$ ipython --no-banner

In [1]: import numpy as np

In [2]: np.set_printoptions(suppress=True, linewidth=160)

In [3]: data = np.load("run6.npy")

In [4]: data.round(4)
Out[4]: 
array([[-0.6075, -0.2344, -0.0345, -0.0569, -0.2157, -0.0288,  0.3091, -0.5624,  0.0464, -0.2257,  0.2433],
       [ 0.2025, -0.3212,  0.1522,  0.5944, -0.4073,  0.1561, -0.1571, -0.3249, -0.0874,  0.2041, -0.3311],
       [-0.1575,  0.0533, -0.1917,  0.4457,  0.1021, -0.3724, -0.5051,  0.0521,  0.4068, -0.3926,  0.1018],
       [ 0.0225,  0.0657, -0.4171, -0.1065, -0.4945, -0.0038,  0.207 ,  0.2721, -0.0806, -0.4763, -0.4639],
       [-0.3375, -0.1302,  0.3594,  0.2558, -0.2472, -0.2805,  0.1047,  0.5815, -0.3576,  0.0662,  0.2311],
       [ 0.3375,  0.1872,  0.0826,  0.049 ,  0.0404, -0.0542, -0.1446, -0.2788, -0.6494, -0.4806,  0.2929],
       [ 0.135 , -0.3758,  0.4952, -0.3495,  0.1252, -0.4831, -0.0338, -0.0952,  0.0894, -0.2307, -0.3908],
       [ 0.27  ,  0.532 ,  0.1473,  0.181 , -0.2241, -0.4514,  0.4623, -0.1781,  0.2573,  0.1352,  0.0753],
       [-0.2025,  0.1786, -0.2765, -0.2961, -0.2375, -0.4274, -0.4344, -0.1896, -0.2956,  0.4442, -0.1211],
       [ 0.045 ,  0.1885,  0.3995, -0.325 , -0.5477,  0.2972, -0.3775,  0.0445,  0.3032, -0.1115,  0.2453],
       [ 0.45  , -0.5395, -0.355 , -0.1324, -0.2184, -0.2152,  0.0628,  0.0824,  0.1227,  0.099 ,  0.483 ]])

In [5]: r0, g = data[1], data[4]

In [6]: round(float(r0 @ r0), 4)
Out[6]: 1.0

In [7]: round(r0 @ g, 4)
Out[7]: np.float64(0.0)

In [8]: p = (r0 @ g) / (r0 @ r0) * r0

In [9]: p.round(4) + 0
Out[9]: array([0., 0., 0., 0., 0., 0., 0., 0., 0., 0., 0.])

In [10]: np.round(g - p, 4)
Out[10]: array([-0.3375, -0.1302,  0.3594,  0.2558, -0.2472, -0.2805,  0.1047,  0.5815, -0.3576,  0.0662,  0.2311])

In [11]: round(float(np.linalg.norm(r0 + g) ** 2 + np.linalg.norm(r0 - g) ** 2), 4)
Out[11]: 4.0

In [12]: J = np.load("out11.npy")

In [13]: J
Out[13]: 
array([[  5.0257,  -2.622 ,   2.3944, -11.7884],
       [  3.2719,  -1.9227,  -1.2315,  -3.6845],
       [ -0.1465,   0.2005,  -2.2383,  -8.8558],
       [  3.5507,  -5.1282,   1.419 , -10.5191],
       [  0.887 ,  -0.7331,  -2.8075,  -8.1909],
       [  5.2093,  -1.3828,  -2.9173,  -3.471 ],
       [ -0.0291,  -0.0329,  -2.8443,  -6.7503],
       [  0.2881,  -0.3806,  -0.2811,  -9.4918],
       [  4.4239,  -0.4751,  -0.9917,  -2.6525],
       [  4.4565,  -1.6692,  -2.4982,  -4.2095],
       [  1.8955,  -0.4564,  -2.9399,  -7.7098],
       [  3.9982,  -1.7087,  -2.0357,  -3.0564],
       [  1.4379,   2.8967,  -2.9702,  -7.9978],
       [  0.8189,   1.1108,  -3.4079, -11.1898],
       [  0.54  ,   1.36  ,  -2.924 ,  -7.6854]])

In [14]: Y = J / np.linalg.norm(J, axis=1, keepdims=True)

In [15]: cov = Y @ Y.T

In [16]: np.argwhere(np.triu(np.abs(cov) > 0.95, 1))
Out[16]: 
array([[ 0,  3],
       [ 1,  9],
       [ 1, 11],
       [ 2,  4],
       [ 2,  6],
       [ 2,  7],
       [ 2, 10],
       [ 2, 13],
       [ 2, 14],
       [ 4,  6],
       [ 4,  7],
       [ 4, 10],
       [ 4, 13],
       [ 4, 14],
       [ 5,  8],
       [ 5,  9],
       [ 5, 11],
       [ 6, 10],
       [ 6, 13],
       [ 6, 14],
       [ 7, 13],
       [ 8, 11],
       [ 9, 11],
       [10, 13],
       [10, 14],
       [12, 13],
       [12, 14],
       [13, 14]])

In [17]: Ac = (J - J.mean(axis=0)) / J.std(axis=0)

In [18]: np.round(Ac.std(axis=0), 4)
Out[18]: array([1., 1., 1., 1.])

In [19]: b = np.linalg.lstsq(np.delete(Ac, 3, axis=1), Ac[:, 3])[0]

In [20]: b.round(4)
Out[20]: array([ 0.6767, -0.112 , -0.7066])

In [21]: np.abs(b).argmax()
Out[21]: np.int64(2)

In [22]: dist = np.linalg.norm(J[:, None] - J[None], axis=-1)

In [23]: dist.shape
Out[23]: (15, 15)

In [24]: np.linalg.matrix_rank(dist ** 2)
Out[24]: np.int64(6)

In [25]: np.unravel_index(dist.round(6).argmax(), dist.shape)
Out[25]: (np.int64(0), np.int64(8))

In [26]: dist[:5, :5].round(4)
Out[26]: 
array([[0.    , 9.0766, 8.0486, 3.3195, 7.7909],
       [9.0766, 0.    , 6.6294, 8.0056, 5.4676],
       [8.0486, 6.6294, 0.    , 7.6293, 1.6449],
       [3.3195, 8.0056, 7.6293, 0.    , 7.0495],
       [7.7909, 5.4676, 1.6449, 7.0495, 0.    ]])

In [27]: dist[14].round(6).argsort(kind="stable")[:4]
Out[27]: array([14,  6, 12,  2])

In [28]: Z = J[[3, 0]].astype(float)

In [29]: for _ in range(3):
    ...:     idx = np.linalg.norm(J[:, None] - Z, axis=-1).argmin(axis=1)
    ...:     Z = np.array([J[idx == j].mean(axis=0) for j in range(2)])
    ...: 

In [30]: idx
Out[30]: array([1, 0, 1, 1, 1, 0, 0, 1, 0, 0, 0, 0, 1, 1, 1])

In [31]: np.round(Z[1] - Z[0], 4)
Out[31]: array([-1.7678,  0.6806,  0.8564, -4.96  ])

In [32]: Z.round(4)
Out[32]: 
array([[ 3.318 , -1.0925, -2.2084, -4.5049],
       [ 1.5502, -0.412 , -1.352 , -9.4649]])

In [33]: Y = np.array([[4, 5, 5, 3, 4, 4, 1, 2, 2, 4, 4, 0, 3, 4],
    ...:     [4, 5, 4, 1, 2, 3, 3, 1, 5, 2, 5, 1, 4, 5],
    ...:     [5, 1, 2, 3, 0, 1, 5, 0, 4, 4, 4, 3, 4, 2],
    ...:     [2, 4, 1, 4, 0, 2, 2, 1, 2, 4, 4, 3, 1, 4],
    ...:     [3, 4, 2, 0, 4, 2, 3, 5, 3, 3, 2, 3, 4, 1],
    ...:     [1, 5, 1, 3, 0, 3, 0, 0, 0, 2, 0, 1, 4, 4],
    ...:     [0, 2, 5, 3, 1, 1, 1, 0, 5, 1, 3, 2, 5, 0],
    ...:     [4, 4, 4, 1, 1, 5, 5, 2, 1, 4, 2, 2, 2, 0],
    ...:     [2, 5, 2, 3, 4, 5, 3, 1, 2, 1, 3, 0, 5, 4],
    ...:     [1, 3, 3, 5, 4, 1, 2, 1, 2, 3, 4, 4, 2, 2],
    ...:     [3, 1, 1, 2, 4, 1, 0, 3, 2, 5, 3, 1, 0, 5],
    ...:     [5, 0, 4, 4, 4, 2, 5, 1, 2, 2, 3, 0, 4, 2],
    ...:     [0, 5, 3, 4, 1, 1, 2, 1, 5, 5, 5, 5, 1, 5],
    ...:     [3, 1, 5, 3, 1, 5, 4, 0, 2, 5, 3, 2, 5, 5]])

In [34]: X = np.triu(Y, 1)

In [35]: X
Out[35]: 
array([[0, 5, 5, 3, 4, 4, 1, 2, 2, 4, 4, 0, 3, 4],
       [0, 0, 4, 1, 2, 3, 3, 1, 5, 2, 5, 1, 4, 5],
       [0, 0, 0, 3, 0, 1, 5, 0, 4, 4, 4, 3, 4, 2],
       [0, 0, 0, 0, 0, 2, 2, 1, 2, 4, 4, 3, 1, 4],
       [0, 0, 0, 0, 0, 2, 3, 5, 3, 3, 2, 3, 4, 1],
       [0, 0, 0, 0, 0, 0, 0, 0, 0, 2, 0, 1, 4, 4],
       [0, 0, 0, 0, 0, 0, 0, 0, 5, 1, 3, 2, 5, 0],
       [0, 0, 0, 0, 0, 0, 0, 0, 1, 4, 2, 2, 2, 0],
       [0, 0, 0, 0, 0, 0, 0, 0, 0, 1, 3, 0, 5, 4],
       [0, 0, 0, 0, 0, 0, 0, 0, 0, 0, 4, 4, 2, 2],
       [0, 0, 0, 0, 0, 0, 0, 0, 0, 0, 0, 1, 0, 5],
       [0, 0, 0, 0, 0, 0, 0, 0, 0, 0, 0, 0, 4, 2],
       [0, 0, 0, 0, 0, 0, 0, 0, 0, 0, 0, 0, 0, 5],
       [0, 0, 0, 0, 0, 0, 0, 0, 0, 0, 0, 0, 0, 0]])

In [36]: left, sig, vt = np.linalg.svd(X)

In [37]: evecs = vt[:(sig > 1e-8).sum()]

In [38]: rng = np.random.default_rng(50)

In [39]: vec = X[1] + -2 * X[6] + rng.integers(2) * np.eye(14)[2]

In [40]: vec
Out[40]: array([ 0.,  0.,  5.,  1.,  2.,  3.,  3.,  1., -5.,  0., -1., -3., -6.,  5.])

In [41]: np.linalg.matrix_rank(np.vstack([X, vec]))
Out[41]: np.int64(12)
